% python3 -q
>>> import numpy as np
>>> import numpy.linalg as la
>>> np.set_printoptions(precision=4, suppress=True, linewidth=120, sign=" ")
>>> W2 = np.array([[-1.5, -0.4, 0.2, -1.0, -0.8, -0.5, -0.5]])
>>> rng = np.random.default_rng(821)
>>> F = np.array([[-1],
...     [6],
...     [2],
...     [2],
...     [6],
...     [1],
...     [5],
...     [1],
...     [2],
...     [-6],
...     [9],
...     [-3],
...     [4],
...     [9],
...     [-5],
...     [-7],
...     [-2],
...     [-1],
...     [-8],
...     [1],
...     [-3],
...     [4],
...     [0],
...     [6],
...     [3]]) @ W2 + 0.1 * rng.normal(size=(25, 7))
>>> F
array([[  1.4793,   0.4679,  -0.105 ,   0.898 ,   0.9243,   0.4459,   0.5718],
       [ -9.1627,  -2.4005,   1.3498,  -6.0753,  -4.6464,  -2.9197,  -3.0772],
       [ -2.9894,  -0.8962,   0.3635,  -2.0912,  -1.6274,  -0.9799,  -0.8528],
       [ -2.9568,  -0.732 ,   0.6251,  -1.7439,  -1.7516,  -1.0246,  -0.9558],
       [ -8.9135,  -2.4595,   1.1926,  -5.9582,  -4.776 ,  -3.1085,  -3.141 ],
       [ -1.4274,  -0.3131,   0.1327,  -0.9936,  -0.7629,  -0.4483,  -0.4839],
       [ -7.4227,  -1.9911,   1.0529,  -5.1181,  -4.0462,  -2.5838,  -2.455 ],
       [ -1.5065,  -0.2621,   0.2494,  -1.0937,  -0.9435,  -0.4926,  -0.3802],
       [ -2.9106,  -0.682 ,   0.4457,  -1.9747,  -1.5246,  -0.906 ,  -1.1297],
       [  9.0902,   2.2019,  -1.3246,   5.9272,   4.6758,   3.0102,   2.9306],
       [-13.4471,  -3.6405,   1.8388,  -9.0671,  -7.1805,  -4.517 ,  -4.4882],
       [  4.5501,   1.401 ,  -0.5369,   3.0111,   2.2926,   1.3344,   1.4236],
       [ -6.1187,  -1.5974,   0.9231,  -4.0086,  -3.0989,  -1.9815,  -1.9866],
       [-13.4259,  -3.5817,   1.8961,  -8.9547,  -7.2219,  -4.5352,  -4.4551],
       [  7.4179,   1.8412,  -1.007 ,   5.1317,   4.0065,   2.5395,   2.5988],
       [ 10.5539,   2.6904,  -1.4961,   6.9725,   5.5455,   3.3472,   3.443 ],
       [  2.8694,   0.7364,  -0.3025,   2.0052,   1.4585,   0.9514,   0.9971],
       [  1.8186,   0.5636,  -0.3037,   0.8317,   0.7477,   0.3942,   0.5301],
       [ 12.0709,   3.1232,  -1.569 ,   8.1364,   6.4576,   4.1307,   3.91  ],
       [ -1.6417,  -0.3964,   0.2172,  -0.9192,  -0.7792,  -0.6103,  -0.6154],
       [  4.5256,   1.0569,  -0.5293,   2.9272,   2.3091,   1.6288,   1.618 ],
       [ -5.8489,  -1.5583,   0.9221,  -3.9912,  -3.3114,  -2.063 ,  -1.9218],
       [ -0.1067,  -0.0082,   0.1293,  -0.0152,  -0.0752,  -0.2092,   0.0044],
       [ -9.1384,  -2.3961,   1.1136,  -6.0088,  -4.9662,  -3.2343,  -3.0137],
       [ -4.4883,  -1.2431,   0.5829,  -2.9529,  -2.5203,  -1.4526,  -1.407 ]])
>>> O, vecs = la.qr(F[:, :3])[0], la.qr(F[:, 3:])[0]
>>> sigma = la.svd(O.T @ vecs, compute_uv=False)
>>> sigma
array([ 0.9998,  0.3621,  0.1602])
>>> round(float(la.norm(O @ O.T - vecs @ vecs.T, 2)), 4)
1.0
>>> (sigma > 0.9).sum()
np.int64(1)
>>> np.degrees(np.arccos(sigma.clip(0, 1)))
array([  1.1704,  68.7723,  80.7821])
